% python3 -q
>>> import numpy as np
>>> np.set_printoptions(suppress=True, linewidth=100)
>>> feats = np.load("case0.npy")
>>> feats.round(2)
array([[ 0.37, -0.46,  0.14,  0.05],
       [-0.46,  0.57, -0.17, -0.06],
       [ 0.14, -0.17,  0.05,  0.02],
       [ 0.05, -0.06,  0.02,  0.01]])
>>> rng = np.random.default_rng(641)
>>> labels = rng.permutation(4)
>>> labels
array([2, 3, 1, 0])
>>> out = feats[labels][:, labels]
>>> out.round(2)
array([[ 0.05,  0.02, -0.17,  0.14],
       [ 0.02,  0.01, -0.06,  0.05],
       [-0.17, -0.06,  0.57, -0.46],
       [ 0.14,  0.05, -0.46,  0.37]])
>>> np.abs(np.diag(np.linalg.qr(out)[1])) > 1e-9
array([ True, False, False, False])
>>> np.round(out @ np.linalg.pinv(out) @ out, 2)
array([[ 0.05,  0.02, -0.17,  0.14],
       [ 0.02,  0.01, -0.06,  0.05],
       [-0.17, -0.06,  0.57, -0.46],
       [ 0.14,  0.05, -0.46,  0.37]])
>>> np.linalg.lstsq(out[:-1].T, out[-1])[2]
np.int32(1)
>>> ev, evecs = np.linalg.eigh(feats)
>>> x = np.array([2, -5, 2, 5])
>>> np.round(evecs * np.abs(ev) @ evecs.T, 2)
array([[ 0.37, -0.46,  0.14,  0.05],
       [-0.46,  0.57, -0.17, -0.06],
       [ 0.14, -0.17,  0.05,  0.02],
       [ 0.05, -0.06,  0.02,  0.01]])
>>> W0 = np.array([[0, 1, 0, 1, 0, 1],
...     [1, 1, 1, 1, 1, 1],
...     [2, 2, 2, 2, 2, 2],
...     [0, 1, 0, 1, 0, 1],
...     [1, 1, 1, 1, 1, 1],
...     [2, 2, 2, 2, 2, 2]])
>>> W0
array([[0, 1, 0, 1, 0, 1],
       [1, 1, 1, 1, 1, 1],
       [2, 2, 2, 2, 2, 2],
       [0, 1, 0, 1, 0, 1],
       [1, 1, 1, 1, 1, 1],
       [2, 2, 2, 2, 2, 2]])
>>> np.argsort(-np.linalg.norm(W0, axis=0).round(6), kind="stable")[:3]
array([1, 3, 5])
>>> round(float(np.linalg.norm(W0, 2) / np.linalg.norm(W0)), 2)
0.98
>>> f = np.array([2, 1, 0])
>>> np.array([np.convolve(row, f, "same") for row in W0])
array([[2, 1, 2, 1, 2, 1],
       [3, 3, 3, 3, 3, 1],
       [6, 6, 6, 6, 6, 2],
       [2, 1, 2, 1, 2, 1],
       [3, 3, 3, 3, 3, 1],
       [6, 6, 6, 6, 6, 2]])
>>> np.cross(W0[1, :3], W0[2, :3])
array([0, 0, 0])
>>> F = np.load("data.npy")
>>> F
array([[ 1,  2,  1,  2,  2,  1, -2, -1,  2,  1, -2],
       [-2,  1,  2,  1,  2,  2,  1, -2, -1,  2,  1],
       [ 1, -2,  1,  2,  1,  2,  2,  1, -2, -1,  2],
       [ 2,  1, -2,  1,  2,  1,  2,  2,  1, -2, -1],
       [-1,  2,  1, -2,  1,  2,  1,  2,  2,  1, -2],
       [-2, -1,  2,  1, -2,  1,  2,  1,  2,  2,  1],
       [ 1, -2, -1,  2,  1, -2,  1,  2,  1,  2,  2],
       [ 2,  1, -2, -1,  2,  1, -2,  1,  2,  1,  2],
       [ 2,  2,  1, -2, -1,  2,  1, -2,  1,  2,  1],
       [ 1,  2,  2,  1, -2, -1,  2,  1, -2,  1,  2],
       [ 2,  1,  2,  2,  1, -2, -1,  2,  1, -2,  1]])
>>> Q, evecs = np.linalg.qr(F[:, :7])[0], np.linalg.qr(F[:, 7:])[0]
>>> sig = np.linalg.svd(Q.T @ evecs, compute_uv=False)
>>> sig.round(2)
array([0.82, 0.73, 0.48, 0.26])
>>> f = np.array([-2, 9, -9])
>>> np.round(np.convolve(feats[0], f), 2)
array([-0.74,  4.23, -7.72,  5.29, -0.83, -0.41])
>>> np.allclose(F @ F.T, F.T @ F)
True
>>> (F - F.T) / 2
array([[ 0. ,  2. ,  0. ,  0. ,  1.5,  1.5, -1.5, -1.5,  0. ,  0. , -2. ],
       [-2. ,  0. ,  2. ,  0. ,  0. ,  1.5,  1.5, -1.5, -1.5,  0. ,  0. ],
       [ 0. , -2. ,  0. ,  2. ,  0. ,  0. ,  1.5,  1.5, -1.5, -1.5,  0. ],
       [ 0. ,  0. , -2. ,  0. ,  2. ,  0. ,  0. ,  1.5,  1.5, -1.5, -1.5],
       [-1.5,  0. ,  0. , -2. ,  0. ,  2. ,  0. ,  0. ,  1.5,  1.5, -1.5],
       [-1.5, -1.5,  0. ,  0. , -2. ,  0. ,  2. ,  0. ,  0. ,  1.5,  1.5],
       [ 1.5, -1.5, -1.5,  0. ,  0. , -2. ,  0. ,  2. ,  0. ,  0. ,  1.5],
       [ 1.5,  1.5, -1.5, -1.5,  0. ,  0. , -2. ,  0. ,  2. ,  0. ,  0. ],
       [ 0. ,  1.5,  1.5, -1.5, -1.5,  0. ,  0. , -2. ,  0. ,  2. ,  0. ],
       [ 0. ,  0. ,  1.5,  1.5, -1.5, -1.5,  0. ,  0. , -2. ,  0. ,  2. ],
       [ 2. ,  0. ,  0. ,  1.5,  1.5, -1.5, -1.5,  0. ,  0. , -2. ,  0. ]])
>>> np.round(np.sort(np.abs(np.linalg.eigvals(F))), 2)
array([1.5 , 1.5 , 2.94, 2.94, 5.22, 5.22, 5.5 , 5.5 , 7.  , 8.16, 8.16])
>>> x = np.array([2, 0, 0, 1, 2, 0, 1, 2, 0, 1, 0])
>>> a = np.maximum(F @ x, 0)
>>> F * (a > 1e-9)[:, None]
array([[ 1,  2,  1,  2,  2,  1, -2, -1,  2,  1, -2],
       [ 0,  0,  0,  0,  0,  0,  0,  0,  0,  0,  0],
       [ 1, -2,  1,  2,  1,  2,  2,  1, -2, -1,  2],
       [ 2,  1, -2,  1,  2,  1,  2,  2,  1, -2, -1],
       [-1,  2,  1, -2,  1,  2,  1,  2,  2,  1, -2],
       [ 0,  0,  0,  0,  0,  0,  0,  0,  0,  0,  0],
       [ 1, -2, -1,  2,  1, -2,  1,  2,  1,  2,  2],
       [ 2,  1, -2, -1,  2,  1, -2,  1,  2,  1,  2],
       [ 0,  0,  0,  0,  0,  0,  0,  0,  0,  0,  0],
       [ 1,  2,  2,  1, -2, -1,  2,  1, -2,  1,  2],
       [ 2,  1,  2,  2,  1, -2, -1,  2,  1, -2,  1]])
>>> a
array([ 5,  0,  9, 13,  4,  0, 13,  8,  0,  4,  9])
